$ python -q
>>> import numpy as np
>>> import numpy.linalg as la
>>> np.set_printoptions(precision=2, suppress=True, linewidth=100)
>>> M = np.load("data.npy")
>>> M
array([[ 0,  0,  0,  0,  0, -1,  0,  0,  0,  0,  0],
       [ 0,  0,  0,  0,  0,  0,  0,  0,  0,  0,  4],
       [ 0,  0,  0,  0, -1,  0,  0,  0,  0,  0,  0],
       [ 0,  0,  0,  0,  0,  0,  0,  0,  0,  4,  0],
       [ 0,  0,  0,  0,  0,  0,  2,  0,  0,  0,  0],
       [ 0,  0,  0, -1,  0,  0,  0,  0,  0,  0,  0],
       [ 0,  0,  0,  0,  0,  0,  0,  0,  0,  0,  0],
       [ 0,  0, -3,  0,  0,  0,  0,  0,  0,  0,  0],
       [-2,  0,  0,  0,  0,  0,  0,  0,  0,  0,  0],
       [ 0,  0,  0,  0,  0,  0,  0,  0, -1,  0,  0],
       [ 0,  0,  0,  0,  0,  0,  0,  3,  0,  0,  0]])
>>> M @ M
array([[ 0,  0,  0,  1,  0,  0,  0,  0,  0,  0,  0],
       [ 0,  0,  0,  0,  0,  0,  0, 12,  0,  0,  0],
       [ 0,  0,  0,  0,  0,  0, -2,  0,  0,  0,  0],
       [ 0,  0,  0,  0,  0,  0,  0,  0, -4,  0,  0],
       [ 0,  0,  0,  0,  0,  0,  0,  0,  0,  0,  0],
       [ 0,  0,  0,  0,  0,  0,  0,  0,  0, -4,  0],
       [ 0,  0,  0,  0,  0,  0,  0,  0,  0,  0,  0],
       [ 0,  0,  0,  0,  3,  0,  0,  0,  0,  0,  0],
       [ 0,  0,  0,  0,  0,  2,  0,  0,  0,  0,  0],
       [ 2,  0,  0,  0,  0,  0,  0,  0,  0,  0,  0],
       [ 0,  0, -9,  0,  0,  0,  0,  0,  0,  0,  0]])
>>> np.flatnonzero(la.matrix_power((M != 0) + (M.T != 0) + np.eye(11), 11)[3])
array([0, 3, 5, 8, 9])
>>> round(la.det(M), 2)
np.float64(0.0)
>>> np.sort(la.eigvals(M).real)
array([-1.23, -1.23,  0.  ,  0.  ,  0.  ,  0.  ,  0.  ,  0.  ,  0.47,  0.47,  1.52])
>>> (M != 0).astype(int)
array([[0, 0, 0, 0, 0, 1, 0, 0, 0, 0, 0],
       [0, 0, 0, 0, 0, 0, 0, 0, 0, 0, 1],
       [0, 0, 0, 0, 1, 0, 0, 0, 0, 0, 0],
       [0, 0, 0, 0, 0, 0, 0, 0, 0, 1, 0],
       [0, 0, 0, 0, 0, 0, 1, 0, 0, 0, 0],
       [0, 0, 0, 1, 0, 0, 0, 0, 0, 0, 0],
       [0, 0, 0, 0, 0, 0, 0, 0, 0, 0, 0],
       [0, 0, 1, 0, 0, 0, 0, 0, 0, 0, 0],
       [1, 0, 0, 0, 0, 0, 0, 0, 0, 0, 0],
       [0, 0, 0, 0, 0, 0, 0, 0, 1, 0, 0],
       [0, 0, 0, 0, 0, 0, 0, 1, 0, 0, 0]])
>>> W = np.array([[-8, 3, 3, 0],
...     [3, -7, -2, -4],
...     [2, -9, -8, 9],
...     [7, -8, -8, -7],
...     [0, -9, 0, -2],
...     [-9, -7, -9, -6],
...     [1, 9, 0, 1],
...     [-1, -4, -4, -3],
...     [-1, 3, -9, 3],
...     [-9, 3, -6, 1],
...     [-3, -5, -8, 8]])
>>> b = np.array([-1, 2, -2, 1])
>>> act = np.maximum(M @ W + b, 0)
>>> act
array([[ 8,  9,  7,  7],
       [ 0,  0,  0, 33],
       [ 0, 11,  0,  3],
       [ 0, 14,  0,  5],
       [ 1, 20,  0,  3],
       [ 0, 10,  6,  8],
       [ 0,  2,  0,  1],
       [ 0, 29, 22,  0],
       [15,  0,  0,  1],
       [ 0,  0,  7,  0],
       [ 0,  0,  0,  0]])
>>> cent = np.array([[-3, -3], [1, 3], [-3, -2], [1, -3]])
>>> W @ cent
array([[ 18,  27],
       [-14, -14],
       [ 18, -44],
       [-12,  -8],
       [-11, -21],
       [ 41,  42],
       [  7,  21],
       [  8,   8],
       [ 36,  21],
       [ 49,  45],
       [ 36, -14]])
>>> (act @ cent).round(6).argmax(axis=1)
array([0, 0, 1, 1, 1, 0, 0, 1, 0, 1, 0])
>>> Uu, sv, Vh = la.svd(M)
>>> sv
array([4., 4., 3., 3., 2., 2., 1., 1., 1., 1., 0.])
>>> B = Uu[:, :10] @ np.diag(sv[:10]) @ Vh[:10]
>>> la.matrix_rank(B)
np.int64(10)
>>> np.abs(M - B).max()
np.float64(0.0)
>>> round(float(la.norm(M - B) / la.norm(M)), 2)
0.0
>>> np.round(la.norm(M - B, 2), 2), sv[10]
(np.float64(0.0), np.float64(0.0))
>>> rk = la.matrix_rank(M)
>>> rk
np.int64(10)
>>> ns = la.svd(M)[2][rk:].T
>>> ns.shape
(11, 1)
>>> A = np.array([[-101, 7, -9, 2, -4, 9, 2, 2],
...     [-4, -12, 5, 5, 9, 5, -2, 0],
...     [6, -6, -38, 6, 7, 7, 4, -7],
...     [1, 5, -1, -9, 5, -2, 0, 7],
...     [-6, -6, 2, -2, 100, -1, 4, 5],
...     [9, -9, -4, 9, 6, -54, -8, -6],
...     [4, -5, -1, -5, 0, 2, -27, 4],
...     [-5, -2, 0, -2, 2, -6, 1, -92]])
>>> rng = np.random.default_rng(409088)
>>> z = rng.permutation(8)
>>> z
array([2, 1, 7, 6, 5, 4, 3, 0])
>>> B = A[z][:, z]
>>> np.allclose(B, A)
False
>>> np.sort(np.abs(la.eigvals(B)))
array([  4.42,  19.25,  28.48,  42.92,  42.92,  93.9 ,  99.56, 101.04])
>>> np.trace(B)
np.int64(-233)
>>> B
array([[ -38,   -6,   -7,    4,    7,    7,    6,    6],
       [   5,  -12,    0,   -2,    5,    9,    5,   -4],
       [   0,   -2,  -92,    1,   -6,    2,   -2,   -5],
       [  -1,   -5,    4,  -27,    2,    0,   -5,    4],
       [  -4,   -9,   -6,   -8,  -54,    6,    9,    9],
       [   2,   -6,    5,    4,   -1,  100,   -2,   -6],
       [  -1,    5,    7,    0,   -2,    5,   -9,    1],
       [  -9,    7,    2,    2,    9,   -4,    2, -101]])
>>> u = np.array([-1, -1, -1, 1, -2, 1, 2, -1])
>>> B = A + np.outer(u, np.eye(8)[4])
>>> la.matrix_rank(la.inv(B) - la.inv(A), tol=1e-8)
np.int64(1)
>>> round(float(la.det(B) / la.det(A)), 2), round(float(1 + la.solve(A, u)[4]), 2)
(0.98, 0.98)
